% python3 -q
>>> import numpy as np
>>> from numpy import linalg as LA
>>> np.set_printoptions(precision=3, suppress=True, linewidth=160)
>>> rd = lambda a: np.round(a, 3) + 0
>>> M2 = np.array([[-8, 6, -6, -9, 2, 7, -7, -9, -5, -6, -6, 6, -5],
...     [-9, -2, -1, 4, -9, 9, 4, 3, -7, 9, 9, 6, 1],
...     [4, 6, 3, -9, 5, -3, 2, 3, 7, 3, -9, -6, 4],
...     [-7, -1, 5, -8, 6, 6, 1, -1, 8, 6, 3, 5, -7],
...     [3, 2, 3, 1, -7, -1, 4, -9, -7, 0, 7, 1, 4],
...     [-4, -5, -7, -4, -7, -1, 3, 9, -4, 6, -4, 6, -7],
...     [-5, 3, 1, -5, 0, 9, 5, -3, -5, 0, -9, -5, -6],
...     [6, 5, 4, 5, -3, 8, 6, -6, -9, -8, 9, -2, -7],
...     [-1, 2, -8, -1, 8, -6, -2, -7, -3, -4, 2, -5, 9],
...     [1, 6, 5, -7, -6, -4, 0, -4, 5, 7, -4, 2, 9],
...     [2, -9, -8, 9, 8, -1, 0, 4, 5, -6, -7, 7, 7],
...     [-6, -3, 5, -6, -7, -1, 1, -9, -8, 2, 0, 4, -6],
...     [-2, 2, 7, -1, 1, 5, -5, 9, -5, -4, 7, -4, 2]])
>>> data = np.tril(M2)
>>> data
array([[-8,  0,  0,  0,  0,  0,  0,  0,  0,  0,  0,  0,  0],
       [-9, -2,  0,  0,  0,  0,  0,  0,  0,  0,  0,  0,  0],
       [ 4,  6,  3,  0,  0,  0,  0,  0,  0,  0,  0,  0,  0],
       [-7, -1,  5, -8,  0,  0,  0,  0,  0,  0,  0,  0,  0],
       [ 3,  2,  3,  1, -7,  0,  0,  0,  0,  0,  0,  0,  0],
       [-4, -5, -7, -4, -7, -1,  0,  0,  0,  0,  0,  0,  0],
       [-5,  3,  1, -5,  0,  9,  5,  0,  0,  0,  0,  0,  0],
       [ 6,  5,  4,  5, -3,  8,  6, -6,  0,  0,  0,  0,  0],
       [-1,  2, -8, -1,  8, -6, -2, -7, -3,  0,  0,  0,  0],
       [ 1,  6,  5, -7, -6, -4,  0, -4,  5,  7,  0,  0,  0],
       [ 2, -9, -8,  9,  8, -1,  0,  4,  5, -6, -7,  0,  0],
       [-6, -3,  5, -6, -7, -1,  1, -9, -8,  2,  0,  4,  0],
       [-2,  2,  7, -1,  1,  5, -5,  9, -5, -4,  7, -4,  2]])
>>> def softmax(z):
...     e = np.exp(z - z.max(axis=-1, keepdims=True))
...     return e / e.sum(axis=-1, keepdims=True)
... 
>>> rd(softmax(data).sum(axis=1))
array([1., 1., 1., 1., 1., 1., 1., 1., 1., 1., 1., 1., 1.])
>>> rd(softmax(data[4]))
array([0.345, 0.127, 0.345, 0.047, 0.   , 0.017, 0.017, 0.017, 0.017, 0.017, 0.017, 0.017, 0.017])
>>> rd(softmax(data[4] + 5))
array([0.345, 0.127, 0.345, 0.047, 0.   , 0.017, 0.017, 0.017, 0.017, 0.017, 0.017, 0.017, 0.017])
>>> S = data @ data.T / np.sqrt(13)
>>> softmax(S).round(6).argmax(axis=1)
array([ 1,  1,  7,  3,  4,  5,  6,  7,  8,  9, 10, 11, 12])
>>> rd(softmax(S)[4] @ data)
array([ 3.211,  2.857,  3.357,  0.707, -6.324,  0.706,  0.852, -1.283,  0.538,  0.754,  0.   ,  0.   ,  0.   ])
>>> W0 = np.load("case6.npy")
>>> W0
array([[-2,  2,  0, -2,  0,  2,  4,  4,  0,  2, -2,  0, -2, -2,  2],
       [-4,  4,  0, -4,  0,  4,  8,  8,  0,  4, -4,  0, -4, -4,  4],
       [ 0,  0,  0,  0,  0,  0,  0,  0,  0,  0,  0,  0,  0,  0,  0],
       [-3,  3,  0, -3,  0,  3,  6,  6,  0,  3, -3,  0, -3, -3,  3],
       [-1,  1,  0, -1,  0,  1,  2,  2,  0,  1, -1,  0, -1, -1,  1],
       [-5,  5,  0, -5,  0,  5, 10, 10,  0,  5, -5,  0, -5, -5,  5],
       [-3,  3,  0, -3,  0,  3,  6,  6,  0,  3, -3,  0, -3, -3,  3],
       [-2,  2,  0, -2,  0,  2,  4,  4,  0,  2, -2,  0, -2, -2,  2],
       [ 0,  0,  0,  0,  0,  0,  0,  0,  0,  0,  0,  0,  0,  0,  0],
       [-2,  2,  0, -2,  0,  2,  4,  4,  0,  2, -2,  0, -2, -2,  2],
       [ 0,  0,  0,  0,  0,  0,  0,  0,  0,  0,  0,  0,  0,  0,  0],
       [ 0,  0,  0,  0,  0,  0,  0,  0,  0,  0,  0,  0,  0,  0,  0],
       [-2,  2,  0, -2,  0,  2,  4,  4,  0,  2, -2,  0, -2, -2,  2]])
>>> left, sig, VT = LA.svd(W0)
>>> np.argmax(sig[:-1] / (sig[1:] + 1e-6)) + 1
np.int64(1)
>>> rd(sig)
array([35.944,  0.   ,  0.   ,  0.   ,  0.   ,  0.   ,  0.   ,  0.   ,  0.   ,  0.   ,  0.   ,  0.   ,  0.   ])
>>> M2 = left[:, :1] @ np.diag(sig[:1]) @ VT[:1]
>>> LA.matrix_rank(W0, rtol=0.05)
np.int64(1)
>>> rd(LA.norm(W0 - M2, 2)), rd(sig[1])
(np.float64(0.0), np.float64(0.0))
>>> rd(LA.norm(W0 - M2) / LA.norm(W0))
np.float64(0.0)
>>> np.unique(W0.round(6), axis=0).shape
(6, 15)
>>> LA.lstsq(W0[:-1].T, W0[-1])[2]
np.int32(1)
>>> rank = LA.matrix_rank(W0)
>>> rank
np.int64(1)
>>> ns = LA.svd(W0)[2][rank:].T
>>> LA.matrix_rank(W0.T @ W0), LA.matrix_rank(W0 @ W0.T)
(np.int64(1), np.int64(1))
>>> left, sig, VT = LA.svd(W0)
>>> evecs = VT[:(sig > 1e-8).sum()]
>>> rng = np.random.default_rng(22)
>>> vec = W0[9] + 2 * W0[12] + rng.integers(2) * np.eye(15)[1]
>>> vec
array([-6.,  7.,  0., -6.,  0.,  6., 12., 12.,  0.,  6., -6.,  0., -6., -6.,  6.])
>>> np.allclose(evecs.T @ evecs @ vec, vec)
False
>>> rd(LA.norm(W0))
np.float64(35.944)
>>> np.unravel_index(np.abs(W0).argmax(), W0.shape)
(np.int64(5), np.int64(6))
>>> M = np.loadtxt("run16.csv", delimiter=",")
>>> M
array([[-2.,  0., -6.,  0.,  1., -8., -6., -7.,  2., -7., -8., -5.,  1., -6.],
       [ 0.,  2., -4.,  2.,  3., -6., -4., -5.,  4., -5., -6., -3.,  3., -4.],
       [ 2.,  4., -2.,  4.,  5., -4., -2., -3.,  6., -3., -4., -1.,  5., -2.],
       [-2.,  0., -6.,  0.,  1., -8., -6., -7.,  2., -7., -8., -5.,  1., -6.],
       [-2.,  0., -6.,  0.,  1., -8., -6., -7.,  2., -7., -8., -5.,  1., -6.],
       [ 1.,  3., -3.,  3.,  4., -5., -3., -4.,  5., -4., -5., -2.,  4., -3.],
       [-1.,  1., -5.,  1.,  2., -7., -5., -6.,  3., -6., -7., -4.,  2., -5.],
       [-2.,  0., -6.,  0.,  1., -8., -6., -7.,  2., -7., -8., -5.,  1., -6.],
       [-2.,  0., -6.,  0.,  1., -8., -6., -7.,  2., -7., -8., -5.,  1., -6.]])
>>> left, sig, VT = LA.svd(M)
>>> rd(sig)
array([50.498, 13.077,  0.   ,  0.   ,  0.   ,  0.   ,  0.   ,  0.   ,  0.   ])
>>> M2 = left[:, :2] @ np.diag(sig[:2]) @ VT[:2]
>>> LA.matrix_rank(M, rtol=0.05)
np.int64(2)
>>> LA.matrix_rank(M2)
np.int64(2)
>>> rd(LA.norm(M - M2, 2)), rd(sig[2])
(np.float64(0.0), np.float64(0.0))
>>> t = np.radians(30)
>>> R = np.eye(14)
>>> R[6, 6] = R[1, 1] = np.cos(t)
>>> R[6, 1], R[1, 6] = -np.sin(t), np.sin(t)
>>> M2 = M @ R.T
>>> rd(M2)
array([[-2.   , -3.   , -6.   ,  0.   ,  1.   , -8.   , -5.196, -7.   ,  2.   , -7.   , -8.   , -5.   ,  1.   , -6.   ],
       [ 0.   , -0.268, -4.   ,  2.   ,  3.   , -6.   , -4.464, -5.   ,  4.   , -5.   , -6.   , -3.   ,  3.   , -4.   ],
       [ 2.   ,  2.464, -2.   ,  4.   ,  5.   , -4.   , -3.732, -3.   ,  6.   , -3.   , -4.   , -1.   ,  5.   , -2.   ],
       [-2.   , -3.   , -6.   ,  0.   ,  1.   , -8.   , -5.196, -7.   ,  2.   , -7.   , -8.   , -5.   ,  1.   , -6.   ],
       [-2.   , -3.   , -6.   ,  0.   ,  1.   , -8.   , -5.196, -7.   ,  2.   , -7.   , -8.   , -5.   ,  1.   , -6.   ],
       [ 1.   ,  1.098, -3.   ,  3.   ,  4.   , -5.   , -4.098, -4.   ,  5.   , -4.   , -5.   , -2.   ,  4.   , -3.   ],
       [-1.   , -1.634, -5.   ,  1.   ,  2.   , -7.   , -4.83 , -6.   ,  3.   , -6.   , -7.   , -4.   ,  2.   , -5.   ],
       [-2.   , -3.   , -6.   ,  0.   ,  1.   , -8.   , -5.196, -7.   ,  2.   , -7.   , -8.   , -5.   ,  1.   , -6.   ],
       [-2.   , -3.   , -6.   ,  0.   ,  1.   , -8.   , -5.196, -7.   ,  2.   , -7.   , -8.   , -5.   ,  1.   , -6.   ]])
>>> np.allclose(M @ M.T, M2 @ M2.T)
True
>>> np.allclose(LA.norm(M, axis=1), LA.norm(M2, axis=1))
True
>>> rd(np.abs(M2 - M).max(axis=0))
array([0.   , 3.   , 0.   , 0.   , 0.   , 0.   , 1.732, 0.   , 0.   , 0.   , 0.   , 0.   , 0.   , 0.   ])
>>> rd(LA.svd(M, compute_uv=False)), rd(LA.svd(M2, compute_uv=False))
(array([50.498, 13.077,  0.   ,  0.   ,  0.   ,  0.   ,  0.   ,  0.   ,  0.   ]), array([50.498, 13.077,  0.   ,  0.   ,  0.   ,  0.   ,  0.   ,  0.   ,  0.   ]))
>>> t3 = np.stack([M, 2 * M, M[::-1]])
>>> (t3 @ M.T).shape
(3, 9, 9)
>>> t3.shape
(3, 9, 14)
>>> LA.matrix_rank(t3.reshape(3, -1))
np.int64(2)
>>> rank = LA.matrix_rank(M)
>>> rank
np.int64(2)
>>> ns = LA.svd(M)[2][rank:].T
>>> [int(LA.matrix_rank(M[:i])) for i in range(1, len(M) + 1)]
[1, 2, 2, 2, 2, 2, 2, 2, 2]
>>> ns.shape
(14, 12)
>>> [int(LA.matrix_rank(M[:, :j + 1])) for j in range(14)]
[1, 2, 2, 2, 2, 2, 2, 2, 2, 2, 2, 2, 2, 2]
>>> np.allclose(M @ ns, 0)
True
>>> arr = np.load("block15.npy")
>>> arr
array([[  3,   3,  -3,  -3,   1,  -2,  -2,  -2,  -2,  -3],
       [  1,   6,  -5,  -2,   4,  -2,  -5,  -1,  -5,  -5],
       [  0,   3,  -2,  -4,   7,  -4,  -3,   0,  -6,  -8],
       [ -3,   4,  -4,  -1,   7,  -7,  -3,   1,  -6,  -5],
       [  0,   6,  -7,   1,   5,  -5,  -2,   2,  -4,  -2],
       [  1,   3,  -7,  -2,   7,  -3,  -2,   2,  -7,  -3],
       [  0,   2,  -9,  -4,   5,  -5,  -1,   0,  -6,  -1],
       [  3,   2,  -7,  -5,   4,  -8,  -2,   1,  -5,  -3],
       [  0,   1,  -4,  -6,   7,  -9,  -2,   2,  -4,  -1],
       [  0,   2,  -2,  -9,  10, -10,  -4,   4,  -6,  -3],
       [ -3,   4,  -2,  -7,   8,  -9,  -5,   2,  -4,  -3],
       [ -6,   3,  -4, -10,  11, -12,  -2,  -1,  -5,  -1],
       [ -4,   0,  -6,  -7,   9, -10,   1,   1,  -8,  -2]])
>>> vec = np.array([2, -3, -3, -3, 1, 2, 3, -2, -5, -2])
>>> LA.norm(arr @ vec) <= LA.norm(arr, 2) * LA.norm(vec) + 1e-9
np.True_
>>> (arr * vec).sum(axis=1)
array([26, 27, 45, 19,  9, 52, 57, 47, 28, 33,  6, 31, 65])
>>> arr @ vec
array([26, 27, 45, 19,  9, 52, 57, 47, 28, 33,  6, 31, 65])
>>> np.sign((arr @ vec).round(6))
array([1, 1, 1, 1, 1, 1, 1, 1, 1, 1, 1, 1, 1])
>>> arr * vec
array([[  6,  -9,   9,   9,   1,  -4,  -6,   4,  10,   6],
       [  2, -18,  15,   6,   4,  -4, -15,   2,  25,  10],
       [  0,  -9,   6,  12,   7,  -8,  -9,   0,  30,  16],
       [ -6, -12,  12,   3,   7, -14,  -9,  -2,  30,  10],
       [  0, -18,  21,  -3,   5, -10,  -6,  -4,  20,   4],
       [  2,  -9,  21,   6,   7,  -6,  -6,  -4,  35,   6],
       [  0,  -6,  27,  12,   5, -10,  -3,   0,  30,   2],
       [  6,  -6,  21,  15,   4, -16,  -6,  -2,  25,   6],
       [  0,  -3,  12,  18,   7, -18,  -6,  -4,  20,   2],
       [  0,  -6,   6,  27,  10, -20, -12,  -8,  30,   6],
       [ -6, -12,   6,  21,   8, -18, -15,  -4,  20,   6],
       [-12,  -9,  12,  30,  11, -24,  -6,   2,  25,   2],
       [ -8,   0,  18,  21,   9, -20,   3,  -2,  40,   4]])
>>> M2 = np.c_[arr[:, :3] @ np.array([[-3, -3, -1], [-3, 1, -1], [0, 0, 1]]), np.array([-2, 2, 0, 3, 3, 2, -1, -3, -3, 1, -3, 3, 3])]
>>> M2
array([[-18,  -6,  -9,  -2],
       [-21,   3, -12,   2],
       [ -9,   3,  -5,   0],
       [ -3,  13,  -5,   3],
       [-18,   6, -13,   3],
       [-12,   0, -11,   2],
       [ -6,   2, -11,  -1],
       [-15,  -7, -12,  -3],
       [ -3,   1,  -5,  -3],
       [ -6,   2,  -4,   1],
       [ -3,  13,  -3,  -3],
       [  9,  21,  -1,   3],
       [ 12,  12,  -2,   3]])
>>> LA.matrix_rank(M2)
np.int64(4)
